$ ipython --no-banner

In [1]: import numpy as np

In [2]: np.set_printoptions(precision=3, suppress=True, linewidth=140, floatmode="fixed")

In [3]: W0 = np.loadtxt("x.csv", delimiter=",")

In [4]: W0
Out[4]: 
array([[0.143, 0.114, 0.143, 0.000, 0.057, 0.000, 0.086, 0.086, 0.143, 0.029, 0.114, 0.057, 0.029],
       [0.048, 0.095, 0.238, 0.095, 0.048, 0.000, 0.095, 0.000, 0.095, 0.000, 0.143, 0.048, 0.095],
       [0.053, 0.053, 0.053, 0.105, 0.105, 0.105, 0.105, 0.132, 0.026, 0.000, 0.132, 0.105, 0.026],
       [0.172, 0.034, 0.034, 0.103, 0.034, 0.103, 0.172, 0.034, 0.034, 0.000, 0.103, 0.172, 0.000],
       [0.227, 0.045, 0.182, 0.000, 0.045, 0.000, 0.045, 0.182, 0.091, 0.000, 0.136, 0.045, 0.000],
       [0.091, 0.000, 0.000, 0.121, 0.091, 0.091, 0.030, 0.121, 0.061, 0.030, 0.061, 0.152, 0.152],
       [0.143, 0.000, 0.029, 0.029, 0.114, 0.114, 0.086, 0.114, 0.029, 0.114, 0.057, 0.143, 0.029],
       [0.032, 0.065, 0.097, 0.032, 0.129, 0.032, 0.065, 0.032, 0.161, 0.000, 0.097, 0.097, 0.161],
       [0.152, 0.030, 0.030, 0.152, 0.030, 0.030, 0.152, 0.091, 0.091, 0.000, 0.030, 0.121, 0.091],
       [0.111, 0.037, 0.037, 0.111, 0.111, 0.111, 0.185, 0.037, 0.000, 0.037, 0.074, 0.000, 0.148],
       [0.032, 0.097, 0.161, 0.000, 0.000, 0.129, 0.129, 0.065, 0.000, 0.065, 0.129, 0.032, 0.161],
       [0.000, 0.074, 0.037, 0.185, 0.074, 0.148, 0.037, 0.111, 0.000, 0.074, 0.074, 0.148, 0.037],
       [0.000, 0.154, 0.077, 0.038, 0.154, 0.154, 0.115, 0.000, 0.000, 0.077, 0.077, 0.115, 0.038]])

In [5]: Y = np.linalg.inv(W0)

In [6]: round(np.linalg.cond(W0), 3)
Out[6]: np.float64(72.578)

In [7]: round(float(np.linalg.slogdet(W0)[0]), 3)
Out[7]: -1.0

In [8]: left, sv, Vh = np.linalg.svd(W0, full_matrices=False)

In [9]: round(np.sqrt((sv ** 2).sum()), 3), round(np.linalg.norm(W0), 3)
Out[9]: (np.float64(1.237), np.float64(1.237))

In [10]: np.allclose(left * sv @ Vh, W0)
Out[10]: True

In [11]: sv / sv[0]
Out[11]: array([1.000, 0.378, 0.320, 0.236, 0.218, 0.190, 0.178, 0.122, 0.095, 0.084, 0.049, 0.037, 0.014])

In [12]: vec = np.array([-6, -6, 4, -9, -9, 6, 9, -8, 6, -2, -3, 1, -6])

In [13]: y = W0 @ vec

In [14]: c, lr = np.zeros(13), 1 / np.linalg.norm(W0, 2) ** 2

In [15]: for i in range(300):
    ...:     c -= lr * W0.T @ (W0 @ c - y)
    ...:     if i % 50 == 0: print(i, round(np.linalg.norm(W0 @ c - y), 3))
    ...: 
0 2.997
50 0.871
100 0.548
150 0.419
200 0.354
250 0.312

In [16]: round(np.linalg.cond(W0), 3)
Out[16]: np.float64(72.578)

In [17]: t3 = np.stack([W0, 3 * W0, W0[::-1]])

In [18]: t3.shape
Out[18]: (3, 13, 13)

In [19]: (t3 @ W0.T).shape
Out[19]: (3, 13, 13)

In [20]: np.linalg.matrix_rank(t3.reshape(3, -1))
Out[20]: np.int64(2)

In [21]: q, _ = np.linalg.qr(np.array([[0.6, -0.9, 0.0, -1.5, -0.9, -1.0, 1.0, -0.3],
    ...:     [-1.6, 0.4, -0.2, 0.0, 0.4, 0.2, -0.9, -0.7],
    ...:     [-1.2, 0.4, -0.6, -0.5, -0.4, 0.0, 0.4, -0.4],
    ...:     [0.1, 0.8, 0.6, -2.6, -1.7, 0.8, 0.9, -0.1],
    ...:     [1.1, 0.2, -0.2, -0.2, 1.4, 0.0, -0.9, -0.2],
    ...:     [0.2, -1.5, 0.4, 1.8, 0.6, 0.0, 1.1, 1.6],
    ...:     [-0.2, -0.7, 0.7, 0.8, -0.1, -0.1, 0.4, 0.9],
    ...:     [0.0, 0.7, 1.0, 0.8, -0.2, 1.0, -0.5, -1.3],
    ...:     [0.3, -0.8, 0.5, 0.4, 0.9, 0.8, -1.5, 0.0],
    ...:     [-0.6, 0.8, 0.1, 0.7, -0.8, 0.3, 0.9, 0.9]]))

In [22]: M = q @ q.T

In [23]: M
Out[23]: 
array([[ 0.731, -0.105, -0.024,  0.058, -0.154, -0.020,  0.102, -0.044, -0.173, -0.340],
       [-0.105,  0.797,  0.252, -0.017,  0.035, -0.104,  0.245,  0.009,  0.001, -0.122],
       [-0.024,  0.252,  0.576,  0.069, -0.167,  0.153, -0.322, -0.047, -0.126, -0.048],
       [ 0.058, -0.017,  0.069,  0.978,  0.056, -0.019,  0.028,  0.016,  0.054,  0.076],
       [-0.154,  0.035, -0.167,  0.056,  0.857,  0.045, -0.062, -0.041, -0.139, -0.200],
       [-0.020, -0.104,  0.153, -0.019,  0.045,  0.942,  0.129,  0.013,  0.028, -0.019],
       [ 0.102,  0.245, -0.322,  0.028, -0.062,  0.129,  0.701, -0.017, -0.021,  0.115],
       [-0.044,  0.009, -0.047,  0.016, -0.041,  0.013, -0.017,  0.988, -0.039, -0.057],
       [-0.173,  0.001, -0.126,  0.054, -0.139,  0.028, -0.021, -0.039,  0.860, -0.223],
       [-0.340, -0.122, -0.048,  0.076, -0.200, -0.019,  0.115, -0.057, -0.223,  0.570]])

In [24]: W = np.array([[5, -7],
    ...:     [7, 0],
    ...:     [2, 6],
    ...:     [-9, -3],
    ...:     [3, 9],
    ...:     [-2, 5],
    ...:     [-4, -8],
    ...:     [5, 3],
    ...:     [-4, -3],
    ...:     [-2, -2]])

In [25]: c = np.array([1, 1])

In [26]: act = np.maximum(M @ W + c, 0)

In [27]: (act > 0).mean(axis=0)
Out[27]: array([0.500, 0.500])

In [28]: W2 = np.array([[2, 0, 2], [3, 1, 2]])

In [29]: (act @ W2).round(6).argmax(axis=1)
Out[29]: array([0, 0, 0, 0, 0, 0, 0, 0, 0, 0])

In [30]: round(np.linalg.norm(M[0] - M[3]), 3)
Out[30]: np.float64(1.262)

In [31]: round(np.linalg.norm(M, 2), 3)
Out[31]: np.float64(1.0)

In [32]: np.linalg.norm(M, axis=0)
Out[32]: array([0.855, 0.893, 0.759, 0.989, 0.926, 0.970, 0.838, 0.994, 0.927, 0.755])

In [33]: round(float(M[0] @ M[3]), 3)
Out[33]: 0.058

In [34]: round(float(np.linalg.norm(M, "nuc")), 3)
Out[34]: 8.0

In [35]: np.linalg.norm(M, axis=1).argmax()
Out[35]: np.int64(7)

In [36]: np.unique(M.round(6), axis=0).shape
Out[36]: (10, 10)

In [37]: np.linalg.lstsq(M[:-1].T, M[-1])[2]
Out[37]: np.int32(8)

In [38]: np.abs(np.diag(np.linalg.qr(M)[1])) > 1e-9
Out[38]: array([ True,  True,  True,  True,  True,  True,  True,  True, False, False])

In [39]: np.allclose(M[:-1].T @ np.linalg.lstsq(M[:-1].T, M[-1])[0], M[-1])
Out[39]: True

In [40]: np.round(np.trace(np.linalg.pinv(M) @ M), 3)
Out[40]: np.float64(8.0)

In [41]: w, vecs = np.linalg.eigh(M)

In [42]: (w > 1e-8).sum(), (w < -1e-8).sum()
Out[42]: (np.int64(8), np.int64(0))

In [43]: np.round(np.linalg.svd(M, compute_uv=False), 3) + 0
Out[43]: array([1.000, 1.000, 1.000, 1.000, 1.000, 1.000, 1.000, 1.000, 0.000, 0.000])

In [44]: vecs @ np.diag(w) @ vecs.T
Out[44]: 
array([[ 0.731, -0.105, -0.024,  0.058, -0.154, -0.020,  0.102, -0.044, -0.173, -0.340],
       [-0.105,  0.797,  0.252, -0.017,  0.035, -0.104,  0.245,  0.009,  0.001, -0.122],
       [-0.024,  0.252,  0.576,  0.069, -0.167,  0.153, -0.322, -0.047, -0.126, -0.048],
       [ 0.058, -0.017,  0.069,  0.978,  0.056, -0.019,  0.028,  0.016,  0.054,  0.076],
       [-0.154,  0.035, -0.167,  0.056,  0.857,  0.045, -0.062, -0.041, -0.139, -0.200],
       [-0.020, -0.104,  0.153, -0.019,  0.045,  0.942,  0.129,  0.013,  0.028, -0.019],
       [ 0.102,  0.245, -0.322,  0.028, -0.062,  0.129,  0.701, -0.017, -0.021,  0.115],
       [-0.044,  0.009, -0.047,  0.016, -0.041,  0.013, -0.017,  0.988, -0.039, -0.057],
       [-0.173,  0.001, -0.126,  0.054, -0.139,  0.028, -0.021, -0.039,  0.860, -0.223],
       [-0.340, -0.122, -0.048,  0.076, -0.200, -0.019,  0.115, -0.057, -0.223,  0.570]])

In [45]: np.round(vecs.T @ M @ vecs, 3) + 0
Out[45]: 
array([[0.000, 0.000, 0.000, 0.000, 0.000, 0.000, 0.000, 0.000, 0.000, 0.000],
       [0.000, 0.000, 0.000, 0.000, 0.000, 0.000, 0.000, 0.000, 0.000, 0.000],
       [0.000, 0.000, 1.000, 0.000, 0.000, 0.000, 0.000, 0.000, 0.000, 0.000],
       [0.000, 0.000, 0.000, 1.000, 0.000, 0.000, 0.000, 0.000, 0.000, 0.000],
       [0.000, 0.000, 0.000, 0.000, 1.000, 0.000, 0.000, 0.000, 0.000, 0.000],
       [0.000, 0.000, 0.000, 0.000, 0.000, 1.000, 0.000, 0.000, 0.000, 0.000],
       [0.000, 0.000, 0.000, 0.000, 0.000, 0.000, 1.000, 0.000, 0.000, 0.000],
       [0.000, 0.000, 0.000, 0.000, 0.000, 0.000, 0.000, 1.000, 0.000, 0.000],
       [0.000, 0.000, 0.000, 0.000, 0.000, 0.000, 0.000, 0.000, 1.000, 0.000],
       [0.000, 0.000, 0.000, 0.000, 0.000, 0.000, 0.000, 0.000, 0.000, 1.000]])

In [46]: w.round(3) + 0
Out[46]: array([0.000, 0.000, 1.000, 1.000, 1.000, 1.000, 1.000, 1.000, 1.000, 1.000])

In [47]: np.linalg.eigvalsh(M + 2 * np.eye(10))
Out[47]: array([2.000, 2.000, 3.000, 3.000, 3.000, 3.000, 3.000, 3.000, 3.000, 3.000])

In [48]: np.round(np.linalg.eigvalsh(M @ M), 3) + 0
Out[48]: array([0.000, 0.000, 1.000, 1.000, 1.000, 1.000, 1.000, 1.000, 1.000, 1.000])

In [49]: vec = np.array([0, 1, 3, 3, 0, 0, 2, 3, 3, 1])

In [50]: h = np.maximum(M @ vec, 0)

In [51]: M * (h > 1e-9)[:, None]
Out[51]: 
array([[ 0.000, -0.000, -0.000,  0.000, -0.000, -0.000,  0.000, -0.000, -0.000, -0.000],
       [-0.105,  0.797,  0.252, -0.017,  0.035, -0.104,  0.245,  0.009,  0.001, -0.122],
       [-0.024,  0.252,  0.576,  0.069, -0.167,  0.153, -0.322, -0.047, -0.126, -0.048],
       [ 0.058, -0.017,  0.069,  0.978,  0.056, -0.019,  0.028,  0.016,  0.054,  0.076],
       [-0.000,  0.000, -0.000,  0.000,  0.000,  0.000, -0.000, -0.000, -0.000, -0.000],
       [-0.020, -0.104,  0.153, -0.019,  0.045,  0.942,  0.129,  0.013,  0.028, -0.019],
       [ 0.102,  0.245, -0.322,  0.028, -0.062,  0.129,  0.701, -0.017, -0.021,  0.115],
       [-0.044,  0.009, -0.047,  0.016, -0.041,  0.013, -0.017,  0.988, -0.039, -0.057],
       [-0.173,  0.001, -0.126,  0.054, -0.139,  0.028, -0.021, -0.039,  0.860, -0.223],
       [-0.000, -0.000, -0.000,  0.000, -0.000, -0.000,  0.000, -0.000, -0.000,  0.000]])

In [52]: np.flatnonzero(h > 1e-9)
Out[52]: array([1, 2, 3, 5, 6, 7, 8])

In [53]: np.maximum(M @ (3 * vec), 0)
Out[53]: array([ 0.000,  5.708,  2.926, 10.391,  0.000,  1.975,  2.300,  8.017,  5.946,  0.000])

In [54]: M.T @ h
Out[54]: array([-0.418,  1.851,  0.758,  3.580, -0.303,  0.693,  0.784,  2.586,  1.667, -0.535])

In [55]: mat = np.load("w.npy")

In [56]: mat
Out[56]: 
array([[ -0.830,   5.863,   5.067,   1.800,  -4.049,   8.646,  10.793,   2.320,  -7.018,   1.114,   4.872,  -2.169,   6.638],
       [ -6.723,  -1.296,  -2.274,  -1.130,   1.384,   2.967,  -1.034, -14.451,   2.102,   8.864,   5.918,  -2.836,   0.005],
       [ -3.490,  -8.168,  -3.407,  -5.744,  -4.555,   4.298,  -0.824,  -3.126,  -0.041,   5.423,   9.744,   6.286,   7.935],
       [ -0.556,   0.988,  -8.366,   2.367,  -2.165,   4.201,  -5.241,   7.557,   2.160,  -7.913, -11.999,  -1.842,   1.238],
       [ -3.267,  -3.160,   5.115,  -1.789,  -7.746,   6.215,  -1.983,   4.381,  -6.761,  -1.215,  12.445,   4.754,  -1.890],
       [-14.077,   3.225,   0.323,   3.030,   8.346,  -6.689,  -0.533,  -3.592,   1.305,  -3.121,  -5.973,  -2.721,   0.143],
       [  7.877,  -1.738,  -7.255,  -1.228,  -2.933,   4.778,  -4.464,   5.809,   3.565,  11.144,  -1.833,   0.779,   7.404],
       [  0.609,   7.000, -12.298,  -0.360,  -1.903,   7.633,  -1.626,   2.603,  -7.225,  -1.765,   8.013,   2.720,   1.018],
       [ -2.105,  -0.050,   1.433,  -6.892,  -8.853, -10.141,   2.776,  -4.897,  -2.825,  -2.782,  -1.206, -10.475,  -2.493],
       [ -9.956,   6.827,   0.754,  -2.413,   1.747,   4.897,  -1.095,   9.923,  -8.439,  -3.366,  -6.204,  -0.227,   0.297],
       [ -7.569,  -1.606,   0.268,  -1.386,  -6.271,  -1.227,  -2.731,   0.329,  -7.080,   5.824,   6.409,  -3.265, -12.408],
       [ -6.089,  -2.312,   4.047,   6.859,   1.695,  -5.962,   0.956,  -4.032,  -6.615,  -0.053,  -5.593,  11.382,   5.828],
       [  5.111,  -4.920,   6.587,   4.740,   0.932,  -4.874,  -3.391,   2.930,   3.368,   8.411,  -8.032,   6.941,   6.657],
       [  2.615, -15.944,   0.413,  -0.131,  -5.444,  -2.654,  -0.335,  -6.974,  -6.000,  -3.472,   1.593,   0.554,   1.566],
       [ -0.145,   2.909,  -9.512,  -3.432,  -4.079,   6.872,   1.489,  -7.488,  11.067,  -1.308,  -3.803,  -4.581,   2.732],
       [  3.709,   0.700,  -4.923,   6.245,   1.686,   6.211,   6.533,   8.931,   6.840,   8.154,   4.442,  -1.564,   4.818],
       [ -7.694,  -5.386,  -3.371,  -6.283,   4.025,  -7.397,  -4.496,  -6.946,  -6.647,  -1.124,  -5.013,  -6.169,  -3.599],
       [ -4.391,   3.410,  11.176,  -1.037,  -6.999, -11.519,   5.145,  -2.760,  -1.749,  -2.125,  -0.446,  -3.579,  -2.605],
       [  7.199,   8.352,   6.376,   4.237,   6.293,   1.602,  -6.279,   3.492,   6.461,   7.669,  -2.165,  -3.718,  -2.640],
       [  6.255,  -5.715,   1.936,   1.623,   0.312,  -0.794,   9.247,   3.175,   0.550,  10.599,   5.445,  -9.120,   0.238],
       [ -3.251,  -1.866,   4.963,   8.467,  -3.615,   7.317, -10.233,   2.468,   9.965,  -3.448,  -0.109,  -0.659,   0.754],
       [  0.863,  -7.641,  -5.524,   8.000,   1.726,   2.628,   0.912,   4.400, -11.955,  -5.993,  -0.754,   3.015,   5.271],
       [ -7.013,   2.491,  -3.972,  -5.848,  -6.653,   7.864,   0.488,   6.957,  -7.647,  -6.469,  -0.162,   0.196,  -6.284],
       [  9.732,   6.958,   0.083, -13.887,  -1.464,   0.955,   4.024,   1.170,  -2.994,  -1.095,   4.819,   3.051,   0.841],
       [ -6.756,   2.662,  -5.816,   8.257,   1.880,  -7.994,  -7.049,   6.812,  -3.521,   4.767,  -2.473,  -3.037,   5.591],
       [ -9.451,  -4.510,   5.334,  -8.965,   1.815,   0.285,  -0.161,  -2.524,   3.230,   9.182,  -3.082,   7.719,  -2.814],
       [  1.247,   3.024,   4.038,  -4.252,   2.622,  -0.421,  -4.549,   8.670,  -3.403,   3.719,   3.472,  14.309,  -3.130],
       [  7.146,   0.177,  -0.488,   3.562,   8.796,   8.091,  -6.820,  -0.305,  -0.473,  -4.460,  -3.859,  -1.309,  10.479],
       [  9.607,   9.344,  -3.868,  -4.146,   1.850,   4.857,  -4.806,   5.185,   0.018,   4.278,  -3.387,   3.014,   8.509],
       [ -2.112,   5.347,   7.372,   0.223,   6.476,  -0.166,  -8.167,  13.210,   3.030,  -0.940,   0.846,   3.597,  -2.378],
       [ -0.363,   6.207,  12.596,   6.544,  -4.105,  -0.949,  -0.107,  -2.887,  -0.738,  -5.271,   5.494,   8.664,   0.439]])

In [57]: W2 = mat[[7, 10]].astype(float)

In [58]: for _ in range(6):
    ...:     z = np.linalg.norm(mat[:, None] - W2, axis=-1).argmin(axis=1)
    ...:     W2 = np.array([mat[z == j].mean(axis=0) for j in range(2)])
    ...: 

In [59]: z
Out[59]: array([0, 1, 0, 0, 1, 1, 0, 0, 1, 0, 1, 1, 1, 1, 0, 0, 1, 1, 1, 1, 1, 0, 0, 0, 0, 1, 0, 0, 0, 1, 1])

In [60]: np.abs(W2[1] - W2[0]).argmax()
Out[60]: np.int64(2)
